>>> import numpy as np
>>> import numpy.linalg as la
>>> np.set_printoptions(precision=3, suppress=True, linewidth=140, sign=" ")
>>> mat = np.load("arr.npy")
>>> mat
array([[ -7, -11,   4,  -7,   6,  -2,  -6,   7],
       [ -4,  -8,   7,  -4,   9,   1,  -3,  10],
       [ -7, -11,   4,  -7,   6,  -2,  -6,   7],
       [ -2,  -6,   9,  -2,  11,   3,  -1,  12],
       [ -8, -12,   3,  -8,   5,  -3,  -7,   6]])
>>> np.unique(mat.round(6), axis=0).shape
(4, 8)
>>> np.allclose(mat[:-1].T @ la.lstsq(mat[:-1].T, mat[-1])[0], mat[-1])
True
>>> np.round(np.trace(la.pinv(mat) @ mat), 3)
np.float64(2.0)
>>> left, sigma, Vh = la.svd(mat)
>>> vecs = Vh[:(sigma > 1e-8).sum()]
>>> rng = np.random.default_rng(910553)
>>> x = mat[4] + -1 * mat[1] + rng.integers(2) * np.eye(8)[1]
>>> x
array([-4., -4., -4., -4., -4., -4., -4., -4.])
>>> np.diag(vecs.T @ vecs)
array([ 0.201,  0.372,  0.235,  0.201,  0.32 ,  0.125,  0.174,  0.372])
>>> la.matrix_rank(np.vstack([mat, x]))
np.int64(2)
>>> np.round(la.norm(x - vecs.T @ vecs @ x), 3)
np.float64(0.0)
>>> rk = la.matrix_rank(mat)
>>> rk
np.int64(2)
>>> null = la.svd(mat)[2][rk:].T
>>> null.shape
(8, 6)
>>> la.matrix_rank(mat.T @ mat), la.matrix_rank(mat @ mat.T)
(np.int64(2), np.int64(2))
>>> [int(la.matrix_rank(mat[:i])) for i in range(1, len(mat) + 1)]
[1, 2, 2, 2, 2]
>>> [int(la.matrix_rank(np.delete(mat, i, axis=0))) for i in range(5)]
[2, 2, 2, 2, 2]
>>> [int(la.matrix_rank(mat[:, :j + 1])) for j in range(8)]
[1, 2, 2, 2, 2, 2, 2, 2]
>>> data = np.loadtxt("mat.csv", delimiter=",")
>>> data
array([[-0.402,  0.27 , -0.389,  0.71 ,  0.32 ,  0.031, -0.086],
       [ 0.562, -0.465, -0.464,  0.014,  0.432,  0.14 , -0.215],
       [ 0.   ,  0.205,  0.031, -0.201,  0.451,  0.479,  0.696],
       [-0.08 ,  0.494,  0.035, -0.488,  0.488, -0.15 , -0.5  ],
       [-0.643, -0.371, -0.473, -0.439, -0.113,  0.142, -0.021],
       [ 0.321,  0.531, -0.61 , -0.136, -0.46 ,  0.04 ,  0.103],
       [ 0.   , -0.077, -0.189, -0.08 ,  0.213, -0.84 ,  0.448]])
>>> # orthonormal columns
>>> la.svd(data, compute_uv=False)
array([ 1.,  1.,  1.,  1.,  1.,  1.,  1.])
>>> la.pinv(data)
array([[-0.402,  0.562,  0.   , -0.08 , -0.643,  0.321,  0.   ],
       [ 0.27 , -0.465,  0.205,  0.494, -0.371,  0.531, -0.077],
       [-0.389, -0.464,  0.031,  0.035, -0.473, -0.61 , -0.189],
       [ 0.71 ,  0.014, -0.201, -0.488, -0.439, -0.136, -0.08 ],
       [ 0.32 ,  0.432,  0.451,  0.488, -0.113, -0.46 ,  0.213],
       [ 0.031,  0.14 ,  0.479, -0.15 ,  0.142,  0.04 , -0.84 ],
       [-0.086, -0.215,  0.696, -0.5  , -0.021,  0.103,  0.448]])
>>> r0 = np.array([0, 2, -1, 0, -1, 2, -1])
>>> A2 = data + np.outer(r0, np.eye(7)[4])
>>> la.matrix_rank(la.inv(A2) - la.inv(data), tol=1e-8)
np.int64(1)
>>> left, sigma, Vh = la.svd(data, full_matrices=False)
>>> left.shape, sigma.shape, Vh.shape
((7, 7), (7,), (7, 7))
>>> sigma / sigma[0]
array([ 1.,  1.,  1.,  1.,  1.,  1.,  1.])
>>> round(np.sqrt((sigma ** 2).sum()), 3), np.round(la.norm(data), 3)
(np.float64(2.646), np.float64(2.646))
>>> np.round(Vh @ Vh.T, 3) + 0
array([[ 1.,  0.,  0.,  0.,  0.,  0.,  0.],
       [ 0.,  1.,  0.,  0.,  0.,  0.,  0.],
       [ 0.,  0.,  1.,  0.,  0.,  0.,  0.],
       [ 0.,  0.,  0.,  1.,  0.,  0.,  0.],
       [ 0.,  0.,  0.,  0.,  1.,  0.,  0.],
       [ 0.,  0.,  0.,  0.,  0.,  1.,  0.],
       [ 0.,  0.,  0.,  0.,  0.,  0.,  1.]])
>>> np.cumsum(sigma ** 2) / np.sum(sigma ** 2)
array([ 0.143,  0.286,  0.429,  0.571,  0.714,  0.857,  1.   ])
>>> def softmax(z):
...     e = np.exp(z - z.max(axis=-1, keepdims=True))
...     return e / e.sum(axis=-1, keepdims=True)
... 
>>> softmax(data[5])
array([ 0.19 ,  0.234,  0.075,  0.12 ,  0.087,  0.143,  0.152])
>>> softmax(data[5] + 4)
array([ 0.19 ,  0.234,  0.075,  0.12 ,  0.087,  0.143,  0.152])
>>> att = data @ data.T / np.sqrt(7)
>>> softmax(att)[5] @ data
array([-0.013,  0.111, -0.314, -0.091,  0.15 , -0.019,  0.063])
>>> softmax(att)
array([[ 0.196,  0.134,  0.134,  0.134,  0.134,  0.134,  0.134],
       [ 0.134,  0.196,  0.134,  0.134,  0.134,  0.134,  0.134],
       [ 0.134,  0.134,  0.196,  0.134,  0.134,  0.134,  0.134],
       [ 0.134,  0.134,  0.134,  0.196,  0.134,  0.134,  0.134],
       [ 0.134,  0.134,  0.134,  0.134,  0.196,  0.134,  0.134],
       [ 0.134,  0.134,  0.134,  0.134,  0.134,  0.196,  0.134],
       [ 0.134,  0.134,  0.134,  0.134,  0.134,  0.134,  0.196]])
>>> C2 = data.T @ data
>>> la.svd(data, compute_uv=False) ** 2
array([ 1.,  1.,  1.,  1.,  1.,  1.,  1.])
>>> np.diag(C2)
array([ 1.,  1.,  1.,  1.,  1.,  1.,  1.])
>>> C2.round(3) + 0
array([[ 1.,  0.,  0.,  0.,  0.,  0.,  0.],
       [ 0.,  1.,  0.,  0.,  0.,  0.,  0.],
       [ 0.,  0.,  1.,  0.,  0.,  0.,  0.],
       [ 0.,  0.,  0.,  1.,  0.,  0.,  0.],
       [ 0.,  0.,  0.,  0.,  1.,  0.,  0.],
       [ 0.,  0.,  0.,  0.,  0.,  1.,  0.],
       [ 0.,  0.,  0.,  0.,  0.,  0.,  1.]])
>>> np.allclose(C2, C2.T)
True
>>> (data @ data.T).shape
(7, 7)
>>> la.eigvalsh(C2)[::-1]
array([ 1.,  1.,  1.,  1.,  1.,  1.,  1.])
>>> J = np.load("block10.npy")
>>> J
array([[-0.464, -1.591, -0.291, -1.788, -0.274,  1.327,  1.064, -0.052],
       [-0.946, -0.085,  0.817, -1.437, -0.65 ,  1.019,  1.954,  0.293],
       [ 0.755,  0.917, -0.272,  1.741,  0.494, -1.267, -1.617, -0.126],
       [ 0.781, -1.809, -1.513, -0.127,  0.591,  0.162, -1.485, -0.479],
       [-0.462, -1.595, -0.296, -1.788, -0.272,  1.327,  1.059, -0.053],
       [-0.12 ,  2.184,  1.083,  1.352, -0.146, -1.043,  0.098,  0.314],
       [ 0.608, -2.064, -1.471, -0.557,  0.479,  0.476, -1.111, -0.455],
       [-0.319, -1.814, -0.522, -1.733, -0.167,  1.297,  0.78 , -0.127],
       [-0.848, -0.593,  0.501, -1.649, -0.567,  1.189,  1.785,  0.197],
       [-0.695,  1.958,  1.502,  0.357, -0.536, -0.331,  1.297,  0.47 ],
       [-0.877,  1.562,  1.489, -0.185, -0.65 ,  0.068,  1.698,  0.478],
       [ 0.961, -1.174, -1.392,  0.578,  0.697, -0.362, -1.898, -0.456],
       [ 0.396, -2.197, -1.339, -0.958,  0.337,  0.765, -0.666, -0.404],
       [ 0.952,  0.047, -0.838,  1.419,  0.655, -1.004, -1.962, -0.299],
       [ 0.937,  0.147, -0.78 ,  1.467,  0.642, -1.043, -1.939, -0.282],
       [-0.692, -1.098,  0.135, -1.776, -0.445,  1.299,  1.5  ,  0.083],
       [-0.047, -2.092, -0.892, -1.532,  0.028,  1.166,  0.24 , -0.249],
       [ 0.916, -1.417, -1.459,  0.343,  0.672, -0.186, -1.788, -0.472],
       [-0.992,  0.846,  1.274, -0.854, -0.709,  0.57 ,  1.985,  0.425],
       [ 0.717,  1.03 , -0.187,  1.765,  0.464, -1.288, -1.546, -0.1  ],
       [-0.87 , -0.501,  0.562, -1.616, -0.585,  1.162,  1.824,  0.215],
       [ 0.24 , -2.212, -1.205, -1.196,  0.23 ,  0.934, -0.344, -0.356],
       [-0.731, -0.99 ,  0.218, -1.757, -0.475,  1.281,  1.573,  0.109],
       [-0.799, -0.774,  0.376, -1.705, -0.528,  1.236,  1.697,  0.158],
       [-0.996,  0.47 ,  1.109, -1.122, -0.7  ,  0.774,  2.017,  0.378],
       [ 0.763,  0.894, -0.289,  1.736,  0.5  , -1.263, -1.631, -0.132],
       [-0.383, -1.722, -0.423, -1.762, -0.214,  1.314,  0.906, -0.095],
       [ 0.56 ,  1.409,  0.124,  1.801,  0.345, -1.329, -1.248, -0.002],
       [ 0.985, -0.275, -1.012,  1.243,  0.687, -0.867, -2.009, -0.35 ],
       [-0.654,  2.013,  1.489,  0.454, -0.509, -0.402,  1.209,  0.464],
       [-0.825, -0.68 ,  0.442, -1.677, -0.549,  1.212,  1.745,  0.179],
       [ 0.175, -2.2  , -1.141, -1.283,  0.185,  0.995, -0.21 , -0.334],
       [-0.812,  1.741,  1.511,  0.034, -0.611, -0.094,  1.553,  0.48 ],
       [ 0.974, -1.074, -1.359,  0.668,  0.702, -0.429, -1.931, -0.447],
       [ 0.162,  1.995,  0.744,  1.631,  0.054, -1.232, -0.47 ,  0.2  ],
       [-0.695,  1.957,  1.502,  0.355, -0.536, -0.329,  1.298,  0.47 ],
       [-0.092, -2.057, -0.835, -1.573, -0.004,  1.194,  0.33 , -0.23 ],
       [ 0.636, -2.034, -1.482, -0.496,  0.497,  0.432, -1.17 , -0.46 ],
       [-0.782,  1.807,  1.513,  0.124, -0.592, -0.16 ,  1.487,  0.479],
       [-0.405, -1.688, -0.388, -1.771, -0.23 ,  1.319,  0.949, -0.083],
       [ 0.78 ,  0.839, -0.329,  1.723,  0.513, -1.251, -1.662, -0.144],
       [ 0.993, -0.825, -1.265,  0.87 ,  0.709, -0.582, -1.989, -0.422]])
>>> # rows and columns are dependent
>>> left, sigma, Vh = la.svd(J)
>>> np.argmax(sigma[:-1] / (sigma[1:] + 1e-6)) + 1
np.int64(2)
>>> A2 = left[:, :2] @ np.diag(sigma[:2]) @ Vh[:2]
>>> la.matrix_rank(A2)
np.int64(2)
>>> la.matrix_rank(J, rtol=0.05)
np.int64(2)
>>> z = J[:, 7] > np.median(J[:, 7])
>>> r0 = J[z].mean(axis=0) - J[~z].mean(axis=0)
>>> np.round((((J - J.mean(axis=0)) @ r0 > 0) == z).mean(), 3)
np.float64(0.929)
>>> np.argsort(-np.abs(r0).round(6), kind="stable")
array([ 6,  2,  1,  0,  4,  3,  7,  5])
>>> W2 = J[[22, 14]].astype(float)
>>> for _ in range(7):
...     z = la.norm(J[:, None] - W2, axis=-1).argmin(axis=1)
...     W2 = np.array([J[z == j].mean(axis=0) for j in range(2)])
... 
>>> z
array([ 0,  0,  1,  1,  0,  1,  1,  0,  0,  0,  0,  1,  0,  1,  1,  0,  0,  1,  0,  1,  0,  0,  0,  0,  0,  1,  0,  1,  1,  0,  0,  0,  0,
        1,  1,  0,  0,  1,  0,  0,  1,  1])
>>> np.abs(W2[1] - W2[0]).argmax()
np.int64(6)
>>> W2[1] - W2[0]
array([ 1.27 ,  0.39 , -0.973,  2.123,  0.864, -1.516, -2.641, -0.358])
>>> rk = la.matrix_rank(J)
>>> rk
np.int64(2)
>>> null = la.svd(J)[2][rk:].T
>>> la.matrix_rank(J.T @ J), la.matrix_rank(J @ J.T)
(np.int64(2), np.int64(2))
>>> np.allclose(J @ null, 0)
True
>>> [int(la.matrix_rank(J[:, :j + 1])) for j in range(8)]
[1, 2, 2, 2, 2, 2, 2, 2]
>>> arr = np.load("dump.npy")
>>> arr
array([[ 6.,  1.,  0.,  0.,  0.,  0.,  0.,  0.,  0.,  0.,  0.,  0.,  0.],
       [ 3.,  8.,  0.,  0.,  0.,  0.,  0.,  0.,  0.,  0.,  0.,  0.,  0.],
       [ 0.,  0., -7., -4.,  0.,  4.,  4., -9., -8.,  1., -7., -8., -6.],
       [ 0.,  0., -8., -4., -1., -2., -2.,  7.,  7., -2.,  8., -2.,  7.],
       [ 0.,  0.,  4., -1.,  7., -1., -8.,  6., -5.,  1.,  9., -2.,  9.],
       [ 0.,  0.,  1., -7.,  8.,  1., -2., -1., -6., -2., -8.,  4.,  2.],
       [ 0.,  0., -3.,  4., -2.,  0.,  7., -7.,  5.,  7.,  8.,  6., -5.],
       [ 0.,  0.,  2., -4.,  3., -3.,  9., -3.,  2., -5.,  5.,  5.,  0.],
       [ 0.,  0., -9.,  8.,  8., -6.,  1.,  2., -2.,  3., -7.,  8., -1.],
       [ 0.,  0.,  8.,  6., -7., -5.,  3., -8.,  3.,  1.,  4., -2., -2.],
       [ 0.,  0., -4.,  5.,  7., -1.,  3.,  4.,  2., -6.,  5., -2.,  0.],
       [ 0.,  0.,  6., -7., -2., -8., -6.,  1., -4., -4.,  9., -9., -2.],
       [ 0.,  0.,  8.,  9., -6.,  1.,  9., -4., -1.,  7.,  9., -1.,  1.]])
>>> z = rng.permutation(13)
>>> z
array([ 12,   9,   5,   0,  10,   7,   1,   4,   2,   3,   6,  11,   8])
>>> A2 = arr[z][:, z]
>>> np.sort(np.abs(la.eigvals(A2)))
array([  1.07 ,   5.   ,   9.   ,  10.617,  10.617,  11.577,  11.577,  12.396,  12.396,  13.494,  16.097,  16.097,  21.548])
>>> C2 = arr.T @ arr
>>> (arr @ arr.T).shape
(13, 13)
>>> np.allclose(C2, C2.T)
True
>>> np.trace(C2), (arr ** 2).sum()
(np.float64(3589.0), np.float64(3589.0))
>>> np.diag(C2)
array([  45.,   65.,  404.,  369.,  329.,  158.,  354.,  326.,  237.,  195.,  599.,  303.,  205.])
>>> x = np.array([1, -1, 3, 1, 2, 2, 1, -1, -1, -2, -3, -1, -3])
>>> h1 = np.maximum(arr @ x, 0)
>>> np.flatnonzero(h1 > 1e-9)
array([  0,   2,   5,   7,   9,  10])
>>> arr.T @ h1
array([  30.,    5., -242., -410.,  253.,  186.,  167., -544., -584.,  -33., -592., -252., -236.])
>>> np.maximum(arr @ x, 0) - np.maximum(-arr @ x, 0)
array([  5.,  -5.,  49., -89., -40.,  37., -29.,   2.,  -4.,   8.,   1., -16.,  -6.])
>>> A = np.load("run0.npy")
>>> A
array([[ 1,  0,  0,  0,  0,  0,  0,  0,  0,  0,  0,  0,  0,  0],
       [ 2,  1,  0,  0,  0,  0,  0,  0,  0,  0,  0,  0,  0,  0],
       [ 2,  2,  1,  0,  0,  0,  0,  0,  0,  0,  0,  0,  0,  0],
       [ 4,  1,  0,  1,  0,  0,  0,  0,  0,  0,  0,  0,  0,  0],
       [ 5,  1,  1,  1,  1,  0,  0,  0,  0,  0,  0,  0,  0,  0],
       [ 1,  2,  0,  4,  1,  1,  0,  0,  0,  0,  0,  0,  0,  0],
       [ 0,  1,  3,  4,  0,  5,  1,  0,  0,  0,  0,  0,  0,  0],
       [ 3,  4,  2,  0,  3,  0,  3,  1,  0,  0,  0,  0,  0,  0],
       [ 1,  3,  4,  4,  4,  5,  1,  0,  1,  0,  0,  0,  0,  0],
       [ 1,  2,  4,  2,  2,  0,  1,  4,  3,  1,  0,  0,  0,  0],
       [ 3,  1,  5,  1,  4,  2,  3,  2,  1,  5,  1,  0,  0,  0],
       [ 3,  4,  2,  1,  1,  0,  3,  3,  2,  5,  4,  1,  0,  0],
       [ 3,  5,  2,  4,  3,  4,  4,  0,  1,  1,  2,  2,  1,  0],
       [ 1,  5,  5,  5,  0,  5,  4,  4,  2,  1,  4,  4,  5,  1]])
>>> # triangular: eigenvalues sit on the diagonal
>>> np.argsort(-la.norm(A, axis=0).round(6), kind="stable")[:3]
array([ 1,  2,  3])
>>> la.matrix_rank(A, rtol=0.1)
np.int64(7)
>>> np.round(la.norm(A, 2) / la.norm(A), 3)
np.float64(0.815)
